% python3 -q
>>> import numpy as np
>>> import numpy.linalg as la
>>> np.set_printoptions(precision=2, suppress=True, linewidth=100, legacy="1.25")
>>> feats = np.load("m.npy")
>>> print(feats)
[[-0.15 -0.86  1.51]
 [ 0.34 -0.32  0.76]
 [-1.97 -3.32  2.36]
 [-1.24 -6.15 -3.06]
 [ 1.01  2.95 -2.01]
 [ 0.57 -2.11  0.48]
 [ 1.01  0.26  2.86]
 [-1.04 -2.4  -0.51]
 [-0.69  3.02  2.51]
 [ 0.62  3.36  0.21]
 [-2.87 -3.24 -0.96]
 [-2.98  0.28  3.4 ]
 [-1.03 -0.06  1.82]
 [ 1.65  0.52  0.38]
 [ 2.41 -4.37 -2.58]
 [-0.11  2.95  2.91]
 [ 2.3  -0.52  1.01]
 [ 0.23  3.27 -2.42]
 [-0.92 -1.14  3.53]
 [-0.79  1.31  2.12]
 [-0.48 -1.97  1.91]
 [ 2.87 -0.31  3.59]
 [-1.86  1.77  2.46]
 [ 0.65 -2.21 -1.64]
 [ 0.98  1.66  1.74]
 [ 1.58  1.88 -1.83]
 [-1.49  2.36 -2.  ]]
>>> C = feats[[11, 8]].astype(float)
>>> for _ in range(5):
...     idx = la.norm(feats[:, None] - C, axis=-1).argmin(axis=1)
...     C = np.array([feats[idx == j].mean(axis=0) for j in range(2)])
... 
>>> print(idx)
[1 1 0 0 1 0 1 0 1 1 0 1 1 1 0 1 1 1 1 1 0 1 1 0 1 1 1]
>>> print(C)
[[-0.5  -3.22 -0.5 ]
 [ 0.14  1.18  1.19]]
>>> print(C[1] - C[0])
[0.63 4.4  1.69]
>>> D = la.norm(feats[:, None] - feats[None], axis=-1)
>>> print(D[:5, :5])
[[0.   1.05 3.18 7.08 5.32]
 [1.05 0.   4.11 7.15 4.34]
 [3.18 4.11 0.   6.16 8.2 ]
 [7.08 7.15 6.16 0.   9.43]
 [5.32 4.34 8.2  9.43 0.  ]]
>>> print(la.matrix_rank(D ** 2))
5
>>> print((D + 1e9 * np.eye(27)).round(6).argmin(axis=1))
[ 1  0 20 10 17  0 24  5 15  4  7 22  0 16 23  8 13  4 20 22  0  6 19  7  6  4 17]
>>> P = feats @ la.solve(feats.T @ feats, feats.T)
>>> print(P @ feats[:, 0])
[-0.15  0.34 -1.97 -1.24  1.01  0.57  1.01 -1.04 -0.69  0.62 -2.87 -2.98 -1.03  1.65  2.41 -0.11
  2.3   0.23 -0.92 -0.79 -0.48  2.87 -1.86  0.65  0.98  1.58 -1.49]
>>> print(np.trace(P))
3.0
>>> print(np.diag(P))
[0.03 0.01 0.16 0.28 0.1  0.04 0.1  0.05 0.1  0.07 0.19 0.21 0.04 0.05 0.25 0.1  0.12 0.14 0.12
 0.05 0.06 0.3  0.11 0.05 0.05 0.08 0.15]
>>> print(la.matrix_rank(np.eye(27) - P))
24
>>> print(np.round(la.eigvalsh(P), 2) + 0)
[0. 0. 0. 0. 0. 0. 0. 0. 0. 0. 0. 0. 0. 0. 0. 0. 0. 0. 0. 0. 0. 0. 0. 0. 1. 1. 1.]
